$ python -q
>>> import numpy as np
>>> from numpy import linalg as LA
>>> np.set_printoptions(precision=1, suppress=True, linewidth=120)
>>> rd = lambda a: np.round(a, 1) + 0
>>> E = np.loadtxt("x.csv", delimiter=",")
>>> E
array([[-2.,  1.,  0.,  0.,  0.,  0.,  0.,  0.,  0.,  0.,  0.,  0.],
       [ 0., -2.,  1.,  0.,  0.,  0.,  0.,  0.,  0.,  0.,  0.,  0.],
       [ 0.,  0., -2.,  1.,  0.,  0.,  0.,  0.,  0.,  0.,  0.,  0.],
       [ 0.,  0.,  0., -2.,  1.,  0.,  0.,  0.,  0.,  0.,  0.,  0.],
       [ 0.,  0.,  0.,  0., -2.,  1.,  0.,  0.,  0.,  0.,  0.,  0.],
       [ 0.,  0.,  0.,  0.,  0., -2.,  1.,  0.,  0.,  0.,  0.,  0.],
       [ 0.,  0.,  0.,  0.,  0.,  0., -2.,  1.,  0.,  0.,  0.,  0.],
       [ 0.,  0.,  0.,  0.,  0.,  0.,  0., -2.,  1.,  0.,  0.,  0.],
       [ 0.,  0.,  0.,  0.,  0.,  0.,  0.,  0., -2.,  1.,  0.,  0.],
       [ 0.,  0.,  0.,  0.,  0.,  0.,  0.,  0.,  0., -2.,  1.,  0.],
       [ 0.,  0.,  0.,  0.,  0.,  0.,  0.,  0.,  0.,  0., -2.,  1.],
       [ 0.,  0.,  0.,  0.,  0.,  0.,  0.,  0.,  0.,  0.,  0., -2.]])
>>> x = np.array([1, 7, 6, 4, 8, 7, 2, 1, 8, 1, 0, 5])
>>> y = E @ x
>>> print(y)
[  5.  -8.  -8.   0.  -9. -12.  -3.   6. -15.  -2.   5. -10.]
>>> rd(LA.solve(E, y))
array([1., 7., 6., 4., 8., 7., 2., 1., 8., 1., 0., 5.])
>>> rd(LA.solve(E, y + E[:, 4]))
array([1., 7., 6., 4., 9., 7., 2., 1., 8., 1., 0., 5.])
>>> rd(LA.solve(E.T, E[9]))
array([0., 0., 0., 0., 0., 0., 0., 0., 0., 1., 0., 0.])
>>> W = np.array([[3, 1, 3, 3],
...     [2, 1, 3, 3],
...     [2, 2, 3, 3],
...     [3, 3, 0, 0],
...     [0, 1, 3, 0],
...     [2, 2, 1, 0],
...     [1, 2, 3, 1],
...     [3, 3, 2, 2],
...     [1, 0, 0, 3],
...     [0, 2, 1, 1],
...     [0, 3, 2, 0],
...     [0, 1, 2, 0]])
>>> b = np.array([-7, -9, -2, 8])
>>> act = np.maximum(E @ W + b, 0)
>>> act
array([[0., 0., 0., 5.],
       [0., 0., 0., 5.],
       [0., 0., 0., 2.],
       [0., 0., 1., 8.],
       [0., 0., 0., 8.],
       [0., 0., 0., 9.],
       [0., 0., 0., 8.],
       [0., 0., 0., 7.],
       [0., 0., 0., 3.],
       [0., 0., 0., 6.],
       [0., 0., 0., 8.],
       [0., 0., 0., 8.]])
>>> print(LA.matrix_rank(act))
2
>>> Z = np.array([[0, 1, 2], [2, 1, 0], [0, 2, 0], [2, 2, 0]])
>>> (act @ Z).round(6).argmax(axis=1)
array([0, 0, 0, 1, 0, 0, 0, 0, 0, 0, 0, 0])
>>> print(W @ Z)
[[ 8 16  6]
 [ 8 15  4]
 [10 16  4]
 [ 6  6  6]
 [ 2  7  0]
 [ 4  6  4]
 [ 6 11  2]
 [10 14  6]
 [ 6  7  2]
 [ 6  6  0]
 [ 6  7  0]
 [ 2  5  0]]
>>> rd(LA.norm(E, 1)), rd(LA.norm(E, np.inf))
(np.float64(3.0), np.float64(3.0))
>>> E[1] @ E[9]
np.float64(0.0)
>>> np.prod(np.diag(E)), rd(LA.det(E))
(np.float64(4096.0), np.float64(4096.0))
>>> E @ E
array([[ 4., -4.,  1.,  0.,  0.,  0.,  0.,  0.,  0.,  0.,  0.,  0.],
       [ 0.,  4., -4.,  1.,  0.,  0.,  0.,  0.,  0.,  0.,  0.,  0.],
       [ 0.,  0.,  4., -4.,  1.,  0.,  0.,  0.,  0.,  0.,  0.,  0.],
       [ 0.,  0.,  0.,  4., -4.,  1.,  0.,  0.,  0.,  0.,  0.,  0.],
       [ 0.,  0.,  0.,  0.,  4., -4.,  1.,  0.,  0.,  0.,  0.,  0.],
       [ 0.,  0.,  0.,  0.,  0.,  4., -4.,  1.,  0.,  0.,  0.,  0.],
       [ 0.,  0.,  0.,  0.,  0.,  0.,  4., -4.,  1.,  0.,  0.,  0.],
       [ 0.,  0.,  0.,  0.,  0.,  0.,  0.,  4., -4.,  1.,  0.,  0.],
       [ 0.,  0.,  0.,  0.,  0.,  0.,  0.,  0.,  4., -4.,  1.,  0.],
       [ 0.,  0.,  0.,  0.,  0.,  0.,  0.,  0.,  0.,  4., -4.,  1.],
       [ 0.,  0.,  0.,  0.,  0.,  0.,  0.,  0.,  0.,  0.,  4., -4.],
       [ 0.,  0.,  0.,  0.,  0.,  0.,  0.,  0.,  0.,  0.,  0.,  4.]])
>>> LA.matrix_rank(E - E[0, 0] * np.eye(12))
np.int64(11)
>>> rd(np.sort(LA.eigvals(E)))
array([-2., -2., -2., -2., -2., -2., -2., -2., -2., -2., -2., -2.])
>>> A = np.loadtxt("block4.csv", delimiter=",")
>>> rd(A)
array([[-0.3,  0.1,  0. ,  0.2,  0.6,  0.3],
       [ 0.5, -0.2,  0.4,  0.2,  0.1,  0.4],
       [ 0.4, -0.1, -0.4, -0.2, -0.1,  0.1],
       [ 0.5,  0.3,  0.2, -0.5,  0.3, -0.2],
       [-0.2, -0.2,  0.1, -0.5,  0.3,  0.2],
       [-0.2, -0.5,  0.2, -0.1,  0. ,  0.2],
       [ 0.1,  0.5,  0.1,  0.4, -0.1,  0.2],
       [-0.1,  0.1, -0.1, -0.4, -0.5,  0.4],
       [ 0. ,  0.2,  0.3,  0. , -0.1,  0.6],
       [ 0. ,  0.1, -0.1, -0.1, -0.1,  0.3],
       [ 0.3, -0.5, -0.1,  0.2,  0. ,  0.1],
       [ 0.1,  0.1, -0.7,  0. ,  0.4,  0.3]])
>>> q, Rm = LA.qr(A)
>>> rd(Rm)
array([[1., 0., 0., 0., 0., 0.],
       [0., 1., 0., 0., 0., 0.],
       [0., 0., 1., 0., 0., 0.],
       [0., 0., 0., 1., 0., 0.],
       [0., 0., 0., 0., 1., 0.],
       [0., 0., 0., 0., 0., 1.]])
>>> rd(q.T @ q)
array([[1., 0., 0., 0., 0., 0.],
       [0., 1., 0., 0., 0., 0.],
       [0., 0., 1., 0., 0., 0.],
       [0., 0., 0., 1., 0., 0.],
       [0., 0., 0., 0., 1., 0.],
       [0., 0., 0., 0., 0., 1.]])
>>> rd(q)
array([[-0.3,  0.1,  0. ,  0.2,  0.6,  0.3],
       [ 0.5, -0.2,  0.4,  0.2,  0.1,  0.4],
       [ 0.4, -0.1, -0.4, -0.2, -0.1,  0.1],
       [ 0.5,  0.3,  0.2, -0.5,  0.3, -0.2],
       [-0.2, -0.2,  0.1, -0.5,  0.3,  0.2],
       [-0.2, -0.5,  0.2, -0.1,  0. ,  0.2],
       [ 0.1,  0.5,  0.1,  0.4, -0.1,  0.2],
       [-0.1,  0.1, -0.1, -0.4, -0.5,  0.4],
       [ 0. ,  0.2,  0.3,  0. , -0.1,  0.6],
       [ 0. ,  0.1, -0.1, -0.1, -0.1,  0.3],
       [ 0.3, -0.5, -0.1,  0.2,  0. ,  0.1],
       [ 0.1,  0.1, -0.7,  0. ,  0.4,  0.3]])
>>> cov = np.cov(q, rowvar=False)
>>> cov.shape
(6, 6)
>>> print(rd(np.corrcoef(q[:, 4], q[:, 5])[0, 1]))
-0.3
>>> np.argwhere(np.triu(np.abs(np.corrcoef(q.T)) > 0.8, 1))
array([], shape=(0, 2), dtype=int64)
>>> rd(LA.norm(A, axis=1))
array([0.7, 0.8, 0.6, 0.9, 0.7, 0.6, 0.7, 0.8, 0.7, 0.4, 0.7, 0.9])
>>> rd(A[8] @ A[2])
np.float64(-0.1)
>>> rd(LA.norm(A, 2))
np.float64(1.0)
>>> rd(LA.norm(A, 1)), rd(LA.norm(A, np.inf))
(np.float64(3.1), np.float64(2.1))
>>> print(rd(LA.norm(A[8], 1)), rd(LA.norm(A[8], np.inf)))
1.2 0.6
>>> rd(LA.norm(A, "nuc"))
np.float64(6.0)
>>> rd(LA.norm(A[8] - A[2]))
np.float64(1.0)
>>> u, v = E[0], E[1]
>>> u @ v
np.float64(-2.0)
>>> p = (u @ v) / (u @ u) * u
>>> rd(LA.norm(u + v) ** 2 + LA.norm(u - v) ** 2)
np.float64(20.0)
>>> v - p
array([-0.8, -1.6,  1. ,  0. ,  0. ,  0. ,  0. ,  0. ,  0. ,  0. ,  0. ,  0. ])
>>> LA.matrix_rank(np.outer(u, v))
np.int64(1)
>>> W0 = np.array([[-0.1, 1.0, -0.3, 0.6, 0.5, -1.1, -1.2],
...     [-3.1, 1.6, -0.5, 0.1, -1.1, 0.4, 0.2],
...     [0.8, 0.1, 1.1, 0.3, -0.3, 0.3, -0.5],
...     [-0.6, 1.2, 2.1, 0.2, 0.5, -0.2, 0.4],
...     [-0.1, -0.3, -0.8, -0.2, -0.2, 0.6, -1.3],
...     [1.1, 0.5, -0.2, -0.8, -1.4, -2.0, 0.7],
...     [-1.3, -0.7, 0.9, -0.2, 0.6, -1.0, -0.6],
...     [-0.2, -1.1, -0.3, -0.7, -0.3, 0.6, -0.7],
...     [-0.5, 1.6, 0.5, -2.0, 1.7, -0.2, 0.1],
...     [-0.9, -0.3, 0.0, 0.7, -0.8, -2.3, -0.5]])
>>> W0[:, 5] *= 5
>>> print(W0)
[[ -0.1   1.   -0.3   0.6   0.5  -5.5  -1.2]
 [ -3.1   1.6  -0.5   0.1  -1.1   2.    0.2]
 [  0.8   0.1   1.1   0.3  -0.3   1.5  -0.5]
 [ -0.6   1.2   2.1   0.2   0.5  -1.    0.4]
 [ -0.1  -0.3  -0.8  -0.2  -0.2   3.   -1.3]
 [  1.1   0.5  -0.2  -0.8  -1.4 -10.    0.7]
 [ -1.3  -0.7   0.9  -0.2   0.6  -5.   -0.6]
 [ -0.2  -1.1  -0.3  -0.7  -0.3   3.   -0.7]
 [ -0.5   1.6   0.5  -2.    1.7  -1.    0.1]
 [ -0.9  -0.3   0.    0.7  -0.8 -11.5  -0.5]]
>>> x = np.array([6, 0, -4, -9, 8, 8, -1])
>>> y = W0 @ x
>>> rd(LA.solve(W0.T @ W0, W0.T @ y))
array([ 6.,  0., -4., -9.,  8.,  8., -1.])
>>> rd(LA.pinv(W0) @ W0)
array([[1., 0., 0., 0., 0., 0., 0.],
       [0., 1., 0., 0., 0., 0., 0.],
       [0., 0., 1., 0., 0., 0., 0.],
       [0., 0., 0., 1., 0., 0., 0.],
       [0., 0., 0., 0., 1., 0., 0.],
       [0., 0., 0., 0., 0., 1., 0.],
       [0., 0., 0., 0., 0., 0., 1.]])
>>> print(rd(LA.lstsq(W0, y)[0]))
[ 6.  0. -4. -9.  8.  8. -1.]
>>> rng = np.random.default_rng(523)
>>> y = y + 0.3 * rng.normal(size=10)
>>> print(rd(y))
[ -43.6  -11.1    7.4  -18.8   28.2  -76.9  -43.8   28.7   18.4 -109.4]
>>> b, *_ = LA.lstsq(W0, y)
>>> b.round()
array([ 6., -0., -4., -9.,  8.,  8., -1.])
>>> rd(W0.T @ (y - W0 @ b))
array([0., 0., 0., 0., 0., 0., 0.])
>>> rd(LA.norm(y - W0 @ b))
np.float64(0.2)
>>> [round(float(LA.norm(LA.solve(W0.T @ W0 + lam * np.eye(7), W0.T @ y))), 2) for lam in (0, 1, 10, 100)]
[16.32, 15.03, 10.51, 6.52]
>>> T = np.stack([W0, 5 * W0, W0[::-1]])
>>> T.shape
(3, 10, 7)
>>> rd(LA.norm(T, axis=(1, 2)))
array([19.1, 95.5, 19.1])
>>> print(LA.matrix_rank(T))
[7 7 7]
>>> LA.matrix_rank(T.reshape(3, -1))
np.int64(2)
>>> (T @ W0.T).shape
(3, 10, 10)
>>> cov = W0.T @ W0
>>> rd(np.diag(cov))
array([ 14.6,   9.7,   7.8,   6.2,   7.8, 313.8,   5.2])
>>> rd(LA.svd(W0, compute_uv=False) ** 2)
array([314.5,  17.6,  12.8,   7.5,   6.6,   4. ,   2.1])
>>> z = rng.permutation(7)
>>> B = W0[:, z] * rng.choice([-1, 1], 7)
>>> B
array([[ 5.5,  1. , -0.1, -0.6,  0.3,  0.5,  1.2],
       [-2. ,  1.6, -3.1, -0.1,  0.5, -1.1, -0.2],
       [-1.5,  0.1,  0.8, -0.3, -1.1, -0.3,  0.5],
       [ 1. ,  1.2, -0.6, -0.2, -2.1,  0.5, -0.4],
       [-3. , -0.3, -0.1,  0.2,  0.8, -0.2,  1.3],
       [10. ,  0.5,  1.1,  0.8,  0.2, -1.4, -0.7],
       [ 5. , -0.7, -1.3,  0.2, -0.9,  0.6,  0.6],
       [-3. , -1.1, -0.2,  0.7,  0.3, -0.3,  0.7],
       [ 1. ,  1.6, -0.5,  2. , -0.5,  1.7, -0.1],
       [11.5, -0.3, -0.9, -0.7, -0. , -0.8,  0.5]])
>>> Uu, _, vt = LA.svd(W0.T @ B)
>>> rd(Uu @ vt)
array([[ 0.,  0.,  1.,  0.,  0.,  0.,  0.],
       [ 0.,  1.,  0.,  0.,  0.,  0.,  0.],
       [ 0.,  0.,  0.,  0., -1.,  0.,  0.],
       [ 0.,  0.,  0., -1.,  0.,  0.,  0.],
       [ 0.,  0.,  0.,  0.,  0.,  1.,  0.],
       [-1.,  0.,  0.,  0.,  0.,  0.,  0.],
       [ 0.,  0.,  0.,  0.,  0.,  0., -1.]])
>>> print(rd(LA.lstsq(W0, B)[0]))
[[ 0.  0.  1.  0.  0.  0.  0.]
 [ 0.  1.  0.  0.  0.  0.  0.]
 [ 0.  0.  0.  0. -1.  0.  0.]
 [ 0.  0.  0. -1.  0.  0.  0.]
 [ 0.  0.  0.  0.  0.  1.  0.]
 [-1.  0.  0.  0.  0.  0.  0.]
 [ 0.  0.  0.  0.  0.  0. -1.]]
>>> z
array([5, 1, 0, 3, 2, 4, 6])
